$ python3 -q
>>> import numpy as np
>>> np.set_printoptions(suppress=True, linewidth=200)
>>> rd = lambda a: np.round(a, 3) + 0
>>> m1 = np.array([[6.0, 0.0, 5.0, 5.0],
...     [0.0, 6.0, 0.0, 0.0],
...     [5.0, 0.0, 6.0, 5.0],
...     [5.0, 0.0, 5.0, 6.0]])
>>> # symmetric, so the eigenvalues are real
>>> def softmax(z):
...     e = np.exp(z - z.max(axis=-1, keepdims=True))
...     return e / e.sum(axis=-1, keepdims=True)
... 
>>> rd(softmax(m1[3] + 4))
array([0.212, 0.001, 0.212, 0.575])
>>> print(rd(softmax(m1).sum(axis=1)))
[1. 1. 1. 1.]
>>> att = m1 @ m1.T / np.sqrt(4)
>>> print(softmax(att).round(6).argmax(axis=1))
[0 1 2 3]
>>> rd(softmax(att + np.triu(np.full(att.shape, -np.inf), 1)))
array([[1.   , 0.   , 0.   , 0.   ],
       [0.   , 1.   , 0.   , 0.   ],
       [0.378, 0.   , 0.622, 0.   ],
       [0.274, 0.   , 0.274, 0.452]])
>>> rd(softmax(att)[3] @ m1)
array([5.274, 0.   , 5.274, 5.452])
>>> B = np.linalg.inv(m1)
>>> rd(B)
array([[ 0.687,  0.   , -0.312, -0.312],
       [ 0.   ,  0.167,  0.   ,  0.   ],
       [-0.312,  0.   ,  0.688, -0.313],
       [-0.312,  0.   , -0.313,  0.688]])
>>> rd(np.linalg.inv(B))
array([[6., 0., 5., 5.],
       [0., 6., 0., 0.],
       [5., 0., 6., 5.],
       [5., 0., 5., 6.]])
>>> np.allclose(B, m1.T)
False
>>> rd(np.linalg.cond(m1))
np.float64(16.0)
>>> print(rd(np.linalg.det(m1) * np.linalg.det(B)))
1.0
>>> x = np.array([-8, 6, 1, 8])
>>> target = m1 @ x
>>> target
array([-3., 36.,  6., 13.])
>>> rd(np.linalg.solve(m1, 3 * target))
array([-24.,  18.,   3.,  24.])
>>> rd(np.linalg.solve(m1.T, m1[2]))
array([0., 0., 1., 0.])
>>> print(rd(np.linalg.solve(m1, target)))
[-8.  6.  1.  8.]
>>> mat = np.load("sample16.npy")
>>> mat
array([[ 0,  2, -1, -2],
       [ 0,  0, -1,  2],
       [ 0,  0,  0, -1],
       [ 0,  0,  0,  0]])
>>> left, sig, VT = np.linalg.svd(mat)
>>> print(np.argmax(sig[:-1] / (sig[1:] + 1e-6)) + 1)
3
>>> rd(sig)
array([3.365, 1.892, 0.314, 0.   ])
>>> B = left[:, :3] @ np.diag(sig[:3]) @ VT[:3]
>>> rd(np.linalg.norm(mat - B) / np.linalg.norm(mat))
np.float64(0.0)
>>> rd(np.linalg.norm(mat - B, 2)), sig[3]
(np.float64(0.0), np.float64(0.0))
>>> np.linalg.matrix_rank(mat, rtol=0.05)
np.int64(3)
>>> np.linalg.matrix_rank(B)
np.int64(3)
>>> rd(np.linalg.det(mat))
np.float64(0.0)
>>> np.trace(mat)
np.int64(0)
>>> left, sig, VT = np.linalg.svd(mat)
>>> V = VT[:(sig > 1e-8).sum()]
>>> rng = np.random.default_rng(224)
>>> x = mat[1] + 3 * mat[3] + rng.integers(2) * np.eye(4)[2]
>>> x
array([0., 0., 0., 2.])
>>> rd(np.diag(V.T @ V))
array([0., 1., 1., 1.])
>>> B = mat + rng.integers(-2, 3, (4, 3)) @ rng.integers(-2, 3, (3, 4))
>>> B
array([[ 1,  0, -3, -1],
       [ 2,  0, -9,  4],
       [ 2,  4,  0,  4],
       [ 0,  8, -4,  1]])
>>> B - mat
array([[ 1, -2, -2,  1],
       [ 2,  0, -8,  2],
       [ 2,  4,  0,  5],
       [ 0,  8, -4,  1]])
>>> np.linalg.matrix_rank(B - mat, tol=1e-8)
np.int64(3)
>>> x = np.array([3, 0, 2, 1])
>>> h1 = np.maximum(B @ x, 0)
>>> B * (h1 > 1e-9)[:, None]
array([[0, 0, 0, 0],
       [0, 0, 0, 0],
       [2, 4, 0, 4],
       [0, 0, 0, 0]])
>>> print(B.T @ h1)
[20 40  0 40]
>>> np.maximum(B @ x, 0) - np.maximum(-B @ x, 0)
array([-4, -8, 10, -7])
>>> np.flatnonzero(h1 > 1e-9)
array([2])
>>> E = np.loadtxt("x.csv", delimiter=",")
>>> E
array([[-3.766,  3.51 , -3.785],
       [-3.354,  3.252, -2.763],
       [-3.069,  3.051, -2.14 ],
       [-2.466,  2.569, -1.059],
       [-2.339,  2.457, -0.871],
       [ 0.122, -0.118, -0.062],
       [ 0.605, -0.416, -0.218],
       [ 0.991,  0.572,  1.324],
       [ 0.762,  4.746,  8.394],
       [ 0.732,  5.066,  8.967],
       [ 0.727,  5.123,  9.07 ],
       [ 0.397,  8.37 , 15.052]])
>>> idx = rng.permutation(3)
>>> B = E[:, idx] * rng.choice([-1, 1], 3)
>>> print(B)
[[  3.51   -3.766   3.785]
 [  3.252  -3.354   2.763]
 [  3.051  -3.069   2.14 ]
 [  2.569  -2.466   1.059]
 [  2.457  -2.339   0.871]
 [ -0.118   0.122   0.062]
 [ -0.416   0.605   0.218]
 [  0.572   0.991  -1.324]
 [  4.746   0.762  -8.394]
 [  5.066   0.732  -8.967]
 [  5.123   0.727  -9.07 ]
 [  8.37    0.397 -15.052]]
>>> left, _, VT = np.linalg.svd(E.T @ B)
>>> idx
array([1, 0, 2])
